In [1]: import numpy as np

In [2]: np.set_printoptions(suppress=True, linewidth=120)

In [3]: def tidy(a):
   ...:     return np.round(a, 1) + 0
   ...: 

In [4]: r0 = np.array([2, 2, 9])

In [5]: data = -3 * np.eye(3) + np.outer(r0, r0)

In [6]: data
Out[6]: 
array([[ 1.,  4., 18.],
       [ 4.,  1., 18.],
       [18., 18., 78.]])

In [7]: np.diff(data, axis=0)
Out[7]: 
array([[ 3., -3.,  0.],
       [14., 17., 60.]])

In [8]: np.abs(data).max()
Out[8]: np.float64(78.0)

In [9]: data.shape
Out[9]: (3, 3)

In [10]: J = np.load("mat.npy")

In [11]: tidy(J)
Out[11]: 
array([[-0.6, -1. ,  0.6],
       [ 0.2,  1.1, -1. ],
       [ 0.6, -2.1,  3.4]])

In [12]: P = np.triu(np.array([[0, -1, 2], [-1, 2, -2], [-2, -1, 3]]), 1) + np.eye(3)

In [13]: B = P @ J @ np.linalg.inv(P)

In [14]: tidy(np.trace(B)), tidy(np.trace(J))
Out[14]: (np.float64(3.9), np.float64(3.9))

In [15]: np.linalg.matrix_rank(B)
Out[15]: np.int64(2)

In [16]: tidy(B)
Out[16]: 
array([[ 0.4, -6. , -4.4],
       [-0.9,  4.4,  2.9],
       [ 0.6, -1.6, -0.9]])

In [17]: tidy(P @ J - J @ P)
Out[17]: 
array([[ 0.9, -5.9,  6.8],
       [-1.1,  4.5, -5. ],
       [ 0. ,  0.6, -5.4]])

In [18]: rk = np.linalg.matrix_rank(B)

In [19]: rk
Out[19]: np.int64(2)

In [20]: ns = np.linalg.svd(B)[2][rk:].T

In [21]: [int(np.linalg.matrix_rank(B[:, :j + 1])) for j in range(3)]
Out[21]: [1, 2, 2]

In [22]: tidy(B @ ns)
Out[22]: 
array([[0.],
       [0.],
       [0.]])

In [23]: [int(np.linalg.matrix_rank(B[:i])) for i in range(1, len(B) + 1)]
Out[23]: [1, 2, 2]

In [24]: [int(np.linalg.matrix_rank(np.delete(B, i, axis=0))) for i in range(3)]
Out[24]: [2, 2, 2]

In [25]: np.linalg.matrix_rank(B.T @ B), np.linalg.matrix_rank(B @ B.T)
Out[25]: (np.int64(2), np.int64(2))

In [26]: np.allclose(B @ ns, 0)
Out[26]: True

In [27]: tidy(np.poly(J))
Out[27]: array([ 1. , -3.9, -1.1,  0. ])

In [28]: tidy(np.einsum("ij,ji->", J, J))
Out[28]: np.float64(17.5)

In [29]: tidy(np.linalg.det(2 * J)), tidy(np.linalg.det(J))
Out[29]: (np.float64(0.0), np.float64(0.0))

In [30]: left, sig, Vh = np.linalg.svd(J)

In [31]: V = Vh[:(sig > 1e-8).sum()]

In [32]: rng = np.random.default_rng(935092)

In [33]: vec = J[2] + -2 * J[0] + rng.integers(2) * np.eye(3)[2]

In [34]: tidy(vec)
Out[34]: array([1.7, 0. , 2.3])

In [35]: tidy(np.linalg.norm(vec - V.T @ V @ vec))
Out[35]: np.float64(0.0)

In [36]: tidy(np.diag(V.T @ V))
Out[36]: array([0.6, 0.6, 0.8])

In [37]: np.linalg.matrix_rank(np.vstack([J, vec]))
Out[37]: np.int64(2)

In [38]: assert J == J.T
Traceback (most recent call last):
  Cell In[38], line 1
    assert J == J.T
ValueError: The truth value of an array with more than one element is ambiguous. Use a.any() or a.all()


In [39]: np.allclose(J @ J.T, J.T @ J)
Out[39]: False

In [40]: np.allclose(J, J.T)
Out[40]: False

In [41]: tidy((J - J.T) / 2)
Out[41]: 
array([[ 0. , -0.6,  0. ],
       [ 0.6,  0. ,  0.5],
       [ 0. , -0.5,  0. ]])

In [42]: A = (rng.random((5, 5)) < 0.3) + np.eye(5)

In [43]: A /= A.sum(axis=1, keepdims=True)

In [44]: tidy(A)
Out[44]: 
array([[1. , 0. , 0. , 0. , 0. ],
       [0.2, 0.5, 0. , 0.2, 0. ],
       [0.3, 0. , 0.7, 0. , 0. ],
       [0. , 0.5, 0. , 0.5, 0. ],
       [0. , 0. , 0.2, 0.2, 0.5]])

In [45]: tidy(np.poly(A))
Out[45]: array([ 1. , -3.2,  3.8, -2.1,  0.5,  0. ])

In [46]: tidy(np.linalg.eigvals(A))
Out[46]: array([0.5, 0.9, 0.1, 0.7, 1. ])

In [47]: tidy(np.einsum("ij,ji->", A, A))
Out[47]: np.float64(2.4)

In [48]: tidy(np.kron(np.eye(2, dtype=int), A))
Out[48]: 
array([[1. , 0. , 0. , 0. , 0. , 0. , 0. , 0. , 0. , 0. ],
       [0.2, 0.5, 0. , 0.2, 0. , 0. , 0. , 0. , 0. , 0. ],
       [0.3, 0. , 0.7, 0. , 0. , 0. , 0. , 0. , 0. , 0. ],
       [0. , 0.5, 0. , 0.5, 0. , 0. , 0. , 0. , 0. , 0. ],
       [0. , 0. , 0.2, 0.2, 0.5, 0. , 0. , 0. , 0. , 0. ],
       [0. , 0. , 0. , 0. , 0. , 1. , 0. , 0. , 0. , 0. ],
       [0. , 0. , 0. , 0. , 0. , 0.2, 0.5, 0. , 0.2, 0. ],
       [0. , 0. , 0. , 0. , 0. , 0.3, 0. , 0.7, 0. , 0. ],
       [0. , 0. , 0. , 0. , 0. , 0. , 0.5, 0. , 0.5, 0. ],
       [0. , 0. , 0. , 0. , 0. , 0. , 0. , 0.2, 0.2, 0.5]])

In [49]: B = np.linalg.inv(A)

In [50]: tidy(np.linalg.det(A) * np.linalg.det(B))
Out[50]: np.float64(1.0)

In [51]: tidy(np.linalg.cond(A))
Out[51]: np.float64(8.9)

In [52]: np.allclose(B, A.T)
Out[52]: False

In [53]: A @ np.ones(5)
Out[53]: array([1., 1., 1., 1., 1.])

In [54]: tidy(np.sort(np.abs(np.linalg.eigvals(A)))[::-1])
Out[54]: array([1. , 0.9, 0.7, 0.5, 0.1])

In [55]: tidy(np.linalg.matrix_power(A, 100))
Out[55]: 
array([[1., 0., 0., 0., 0.],
       [1., 0., 0., 0., 0.],
       [1., 0., 0., 0., 0.],
       [1., 0., 0., 0., 0.],
       [1., 0., 0., 0., 0.]])

In [56]: tidy(np.linalg.matrix_power(A, 2))
Out[56]: 
array([[1. , 0. , 0. , 0. , 0. ],
       [0.4, 0.4, 0. , 0.2, 0. ],
       [0.6, 0. , 0.4, 0. , 0. ],
       [0.1, 0.5, 0. , 0.4, 0. ],
       [0.1, 0.1, 0.3, 0.2, 0.2]])

In [57]: A.sum(axis=1)
Out[57]: array([1., 1., 1., 1., 1.])

In [58]: pr = np.eye(5)[1]

In [59]: for _ in range(4):
    ...:     pr = pr @ A
    ...:     print(pr.round(1))
    ...: 
[0.2 0.5 0.  0.2 0. ]
[0.4 0.4 0.  0.2 0. ]
[0.5 0.3 0.  0.2 0. ]
[0.5 0.3 0.  0.2 0. ]

In [60]: left, sig, Vh = np.linalg.svd(A, full_matrices=False)

In [61]: tidy(sig)
Out[61]: array([1.1, 0.9, 0.7, 0.5, 0.1])

In [62]: tidy(np.cumsum(sig ** 2) / np.sum(sig ** 2))
Out[62]: array([0.5, 0.7, 0.9, 1. , 1. ])

In [63]: tidy(np.abs(Vh[0]))
Out[63]: array([0.9, 0.2, 0.3, 0.2, 0.1])

In [64]: left.shape, sig.shape, Vh.shape
Out[64]: ((5, 5), (5,), (5, 5))

In [65]: tidy(sig / sig[0])
Out[65]: array([1. , 0.8, 0.6, 0.4, 0.1])

In [66]: F = np.load("dump.npy")

In [67]: F
Out[67]: 
array([[ 1,  0,  0,  0,  0],
       [-2,  1,  0,  0,  0],
       [ 2,  3,  1,  0,  0],
       [-1,  4,  1,  1,  0],
       [ 5, -2, -2, -2,  1]])

In [68]: idx = rng.permutation(5)

In [69]: idx
Out[69]: array([4, 2, 0, 3, 1])

In [70]: B = F[idx][:, idx]

In [71]: np.trace(B)
Out[71]: np.int64(5)

In [72]: tidy(np.sort(np.abs(np.linalg.eigvals(B))))
Out[72]: array([1., 1., 1., 1., 1.])

In [73]: np.allclose(B, F)
Out[73]: False

In [74]: tidy(np.linalg.det(B)), tidy(np.linalg.det(F[idx]))
Out[74]: (np.float64(1.0), np.float64(-1.0))

In [75]: np.diag(B)
Out[75]: array([1, 1, 1, 1, 1])

In [76]: B
Out[76]: 
array([[ 1, -2,  5, -2, -2],
       [ 0,  1,  2,  0,  3],
       [ 0,  0,  1,  0,  0],
       [ 0,  1, -1,  1,  4],
       [ 0,  0, -2,  0,  1]])

In [77]: W0 = np.load("x.npy")

In [78]: W0
Out[78]: 
array([[-16.,  11.,   6.,  -2.],
       [-12.,   9.,   4.,  -2.],
       [-40.,  23.,  14.,  -6.],
       [ -8.,   1.,   0.,  -4.]])

In [79]: r0 = np.array([1, 2, 2, 1, 2])

In [80]: B = A + np.outer(r0, np.eye(5)[3])

In [81]: tidy(np.linalg.det(B) / np.linalg.det(A)), tidy(1 + np.linalg.solve(A, r0)[3])
Out[81]: (np.float64(-2.0), np.float64(-2.0))

In [82]: tidy(B)
Out[82]: 
array([[1. , 0. , 0. , 1. , 0. ],
       [0.2, 0.5, 0. , 2.2, 0. ],
       [0.3, 0. , 0.7, 2. , 0. ],
       [0. , 0.5, 0. , 1.5, 0. ],
       [0. , 0. , 0.2, 2.2, 0.5]])

In [83]: np.linalg.matrix_rank(B - A)
Out[83]: np.int64(1)

In [84]: np.linalg.matrix_rank(np.linalg.inv(B) - np.linalg.inv(A), tol=1e-8)
Out[84]: np.int64(1)
